$ ipython --no-banner

In [1]: import numpy as np

In [2]: import numpy.linalg as la

In [3]: np.set_printoptions(precision=2, suppress=True, linewidth=140, sign=" ")

In [4]: rnd = lambda a: np.round(a, 2) + 0

In [5]: m1 = np.load("case15.npy")

In [6]: m1
Out[6]: 
array([[ 0,  1,  0,  0],
       [ 2,  0,  0,  0],
       [ 0,  0,  0,  1],
       [ 0,  0,  2,  0]])

In [7]: out = la.inv(m1)

In [8]: rnd(la.det(m1) * out)
Out[8]: 
array([[ 0.,  2.,  0.,  0.],
       [ 4.,  0.,  0.,  0.],
       [ 0.,  0.,  0.,  2.],
       [ 0.,  0.,  4.,  0.]])

In [9]: rnd(la.slogdet(m1)[0])
Out[9]: np.float64(1.0)

In [10]: rnd(la.det(m1) * la.det(out))
Out[10]: np.float64(1.0)

In [11]: m1 @ out
Out[11]: 
array([[ 1.,  0.,  0.,  0.],
       [ 0.,  1.,  0.,  0.],
       [ 0.,  0.,  1.,  0.],
       [ 0.,  0.,  0.,  1.]])

In [12]: out
Out[12]: 
array([[ 0. ,  0.5,  0. ,  0. ],
       [ 1. ,  0. ,  0. ,  0. ],
       [ 0. ,  0. ,  0. ,  0.5],
       [ 0. ,  0. ,  1. ,  0. ]])

In [13]: np.allclose(out, m1.T)
Out[13]: False

In [14]: rnd(np.sort(la.eigvals(m1).real))
Out[14]: array([-1.41, -1.41,  1.41,  1.41])

In [15]: rnd(la.det(m1))
Out[15]: np.float64(4.0)

In [16]: m1 @ m1
Out[16]: 
array([[ 2,  0,  0,  0],
       [ 0,  2,  0,  0],
       [ 0,  0,  2,  0],
       [ 0,  0,  0,  2]])

In [17]: (m1 != 0).astype(int)
Out[17]: 
array([[ 0,  1,  0,  0],
       [ 1,  0,  0,  0],
       [ 0,  0,  0,  1],
       [ 0,  0,  1,  0]])

In [18]: (la.matrix_power((m1 != 0) + (m1.T != 0) + np.eye(4), 4) > 0).astype(int)
Out[18]: 
array([[ 1,  1,  0,  0],
       [ 1,  1,  0,  0],
       [ 0,  0,  1,  1],
       [ 0,  0,  1,  1]])

In [19]: rng = np.random.default_rng(648119)

In [20]: out = m1 + rng.integers(-2, 3, (4, 2)) @ rng.integers(-2, 3, (2, 4))

In [21]: out
Out[21]: 
array([[ 4, -1,  2,  4],
       [ 4, -1,  1,  2],
       [-1,  2, -1,  1],
       [ 0,  3,  1,  2]])

In [22]: rnd(la.svd(out - m1, compute_uv=False))
Out[22]: array([ 7.26,  4.15,  0.  ,  0.  ])

In [23]: W0 = np.array([[1, 0, 0, 0], [0, 2, 0, 0], [0, 0, -3, 0], [0, 0, -1, -3]])

In [24]: # 3 blocks once reordered

In [25]: m1 @ m1.T
Out[25]: 
array([[ 1,  0,  0,  0],
       [ 0,  4,  0,  0],
       [ 0,  0,  1,  0],
       [ 0,  0,  0,  4]])

In [26]: rnd(la.norm(m1, axis=0))
Out[26]: array([ 2.,  1.,  2.,  1.])

In [27]: m1[:, 2] @ m1[:, 0]
Out[27]: np.int64(0)

In [28]: rnd(la.svd(m1, compute_uv=False))
Out[28]: array([ 2.,  2.,  1.,  1.])

In [29]: rnd(la.pinv(m1))
Out[29]: 
array([[ 0. ,  0.5,  0. ,  0. ],
       [ 1. ,  0. ,  0. ,  0. ],
       [ 0. ,  0. ,  0. ,  0.5],
       [ 0. ,  0. ,  1. ,  0. ]])

In [30]: f = np.array([-5, 8, 2])

In [31]: np.polyval(f, W0[0])
Out[31]: array([ 5,  2,  2,  2])

In [32]: np.array([np.convolve(row, f, "same") for row in W0])
Out[32]: 
array([[  8,   2,   0,   0],
       [-10,  16,   4,   0],
       [  0,  15, -24,  -6],
       [  0,   5,   7, -26]])

In [33]: np.cross(W0[0, :3], W0[2, :3])
Out[33]: array([ 0,  3,  0])

In [34]: out = W0 / np.sqrt((W0 ** 2).mean(axis=1, keepdims=True))

In [35]: la.matrix_rank(W0 - W0.mean(axis=1, keepdims=True))
Out[35]: np.int64(3)

In [36]: W0 - W0.mean(axis=1, keepdims=True)
Out[36]: 
array([[ 0.75, -0.25, -0.25, -0.25],
       [-0.5 ,  1.5 , -0.5 , -0.5 ],
       [ 0.75,  0.75, -2.25,  0.75],
       [ 1.  ,  1.  ,  0.  , -2.  ]])

In [37]: M = np.loadtxt("arr.csv", delimiter=",")

In [38]: M
Out[38]: 
array([[ 2.,  1.,  2.,  0.,  0.,  0.,  0.,  0.,  0.,  0.],
       [-1.,  0., -3.,  0.,  0.,  0.,  0.,  0.,  0.,  0.],
       [ 2.,  3.,  3.,  0.,  0.,  0.,  0.,  0.,  0.,  0.],
       [ 0.,  0.,  0.,  1.,  0.,  2.,  1.,  2.,  1.,  0.],
       [ 0.,  0.,  0.,  0.,  2.,  2.,  3.,  1.,  2.,  3.],
       [ 0.,  0.,  0.,  1.,  3.,  3.,  2.,  3.,  1.,  3.],
       [ 0.,  0.,  0.,  2.,  3.,  1.,  1.,  1.,  1.,  3.],
       [ 0.,  0.,  0.,  1.,  2.,  1.,  0.,  0.,  1.,  2.],
       [ 0.,  0.,  0.,  3.,  1.,  2.,  2.,  3.,  1.,  2.],
       [ 0.,  0.,  0.,  3.,  1.,  1.,  3.,  1.,  1.,  1.]])

In [39]: # 2 blocks once reordered

In [40]: O, r_ = la.qr(M)

In [41]: rnd(np.abs(np.diag(r_)))
Out[41]: array([ 3.  ,  1.7 ,  1.77,  5.  ,  4.05,  2.65,  2.52,  1.23,  0.64,  0.65])

In [42]: np.allclose(r_.T @ r_, M.T @ M)
Out[42]: True

In [43]: rnd(O @ r_)
Out[43]: 
array([[ 2.,  1.,  2.,  0.,  0.,  0.,  0.,  0.,  0.,  0.],
       [-1.,  0., -3.,  0.,  0.,  0.,  0.,  0.,  0.,  0.],
       [ 2.,  3.,  3.,  0.,  0.,  0.,  0.,  0.,  0.,  0.],
       [ 0.,  0.,  0.,  1.,  0.,  2.,  1.,  2.,  1.,  0.],
       [ 0.,  0.,  0.,  0.,  2.,  2.,  3.,  1.,  2.,  3.],
       [ 0.,  0.,  0.,  1.,  3.,  3.,  2.,  3.,  1.,  3.],
       [ 0.,  0.,  0.,  2.,  3.,  1.,  1.,  1.,  1.,  3.],
       [ 0.,  0.,  0.,  1.,  2.,  1.,  0.,  0.,  1.,  2.],
       [ 0.,  0.,  0.,  3.,  1.,  2.,  2.,  3.,  1.,  2.],
       [ 0.,  0.,  0.,  3.,  1.,  1.,  3.,  1.,  1.,  1.]])
